% python3 -q
>>> import numpy as np
>>> import numpy.linalg as la
>>> np.set_printoptions(precision=3, suppress=True, linewidth=200, legacy="1.25")
>>> tidy = lambda a: np.round(a, 3) + 0
>>> rng = np.random.default_rng(720189)
>>> feats = (rng.random((7, 7)) < 0.3) + np.eye(7)
>>> feats /= feats.sum(axis=1, keepdims=True)
>>> tidy(feats)
array([[0.333, 0.   , 0.   , 0.333, 0.   , 0.   , 0.333],
       [0.25 , 0.5  , 0.25 , 0.   , 0.   , 0.   , 0.   ],
       [0.   , 0.25 , 0.5  , 0.   , 0.   , 0.   , 0.25 ],
       [0.5  , 0.   , 0.   , 0.5  , 0.   , 0.   , 0.   ],
       [0.333, 0.   , 0.333, 0.   , 0.333, 0.   , 0.   ],
       [0.   , 0.25 , 0.25 , 0.   , 0.25 , 0.25 , 0.   ],
       [0.   , 0.   , 0.   , 0.   , 0.333, 0.333, 0.333]])
>>> cov = feats.T @ feats
>>> tidy(la.svd(feats, compute_uv=False) ** 2)
array([1.097, 0.662, 0.381, 0.192, 0.128, 0.042, 0.   ])
>>> (feats @ feats.T).shape
(7, 7)
>>> tidy(la.eigvalsh(cov)[::-1])
array([1.097, 0.662, 0.381, 0.192, 0.128, 0.042, 0.   ])
>>> np.allclose(cov, cov.T)
True
>>> tidy(np.diag(cov))
array([0.535, 0.375, 0.486, 0.361, 0.285, 0.174, 0.285])
>>> la.matrix_rank(cov)
7
>>> tidy(la.norm(feats[3] - feats[0]))
0.408
>>> tidy(la.norm(feats) ** 2 / la.norm(feats, 2) ** 2)
2.28
>>> tidy(feats - feats[0])
array([[ 0.   ,  0.   ,  0.   ,  0.   ,  0.   ,  0.   ,  0.   ],
       [-0.083,  0.5  ,  0.25 , -0.333,  0.   ,  0.   , -0.333],
       [-0.333,  0.25 ,  0.5  , -0.333,  0.   ,  0.   , -0.083],
       [ 0.167,  0.   ,  0.   ,  0.167,  0.   ,  0.   , -0.333],
       [ 0.   ,  0.   ,  0.333, -0.333,  0.333,  0.   , -0.333],
       [-0.333,  0.25 ,  0.25 , -0.333,  0.25 ,  0.25 , -0.333],
       [-0.333,  0.   ,  0.   , -0.333,  0.333,  0.333,  0.   ]])
>>> tidy(feats.sum(axis=0))
array([1.417, 1.   , 1.333, 0.833, 0.917, 0.583, 0.917])
>>> tidy(la.svd(feats, compute_uv=False))
array([1.047, 0.813, 0.617, 0.438, 0.357, 0.204, 0.017])
>>> feats.shape
(7, 7)
>>> f = np.array([-2, -5, 0])
>>> tidy(np.convolve(feats[4], f))
array([-0.667, -1.667, -0.667, -1.667, -0.667, -1.667,  0.   ,  0.   ,  0.   ])
>>> tidy(np.array([np.convolve(row, f, "same") for row in feats]))
array([[-1.667,  0.   , -0.667, -1.667,  0.   , -0.667, -1.667],
       [-2.25 , -3.   , -1.25 ,  0.   ,  0.   ,  0.   ,  0.   ],
       [-0.5  , -2.25 , -2.5  ,  0.   ,  0.   , -0.5  , -1.25 ],
       [-2.5  ,  0.   , -1.   , -2.5  ,  0.   ,  0.   ,  0.   ],
       [-1.667, -0.667, -1.667, -0.667, -1.667,  0.   ,  0.   ],
       [-0.5  , -1.75 , -1.25 , -0.5  , -1.75 , -1.25 ,  0.   ],
       [ 0.   ,  0.   ,  0.   , -0.667, -2.333, -2.333, -1.667]])
>>> tidy(np.correlate(feats[4], feats[3], "full"))
array([0.   , 0.   , 0.   , 0.167, 0.   , 0.167, 0.167, 0.167, 0.167, 0.   , 0.167, 0.   , 0.   ])
>>> tidy(np.polyval(f, feats[4]))
array([-1.889,  0.   , -1.889,  0.   , -1.889,  0.   ,  0.   ])
>>> tidy(np.cross(feats[4, :3], feats[3, :3]))
array([0.   , 0.167, 0.   ])
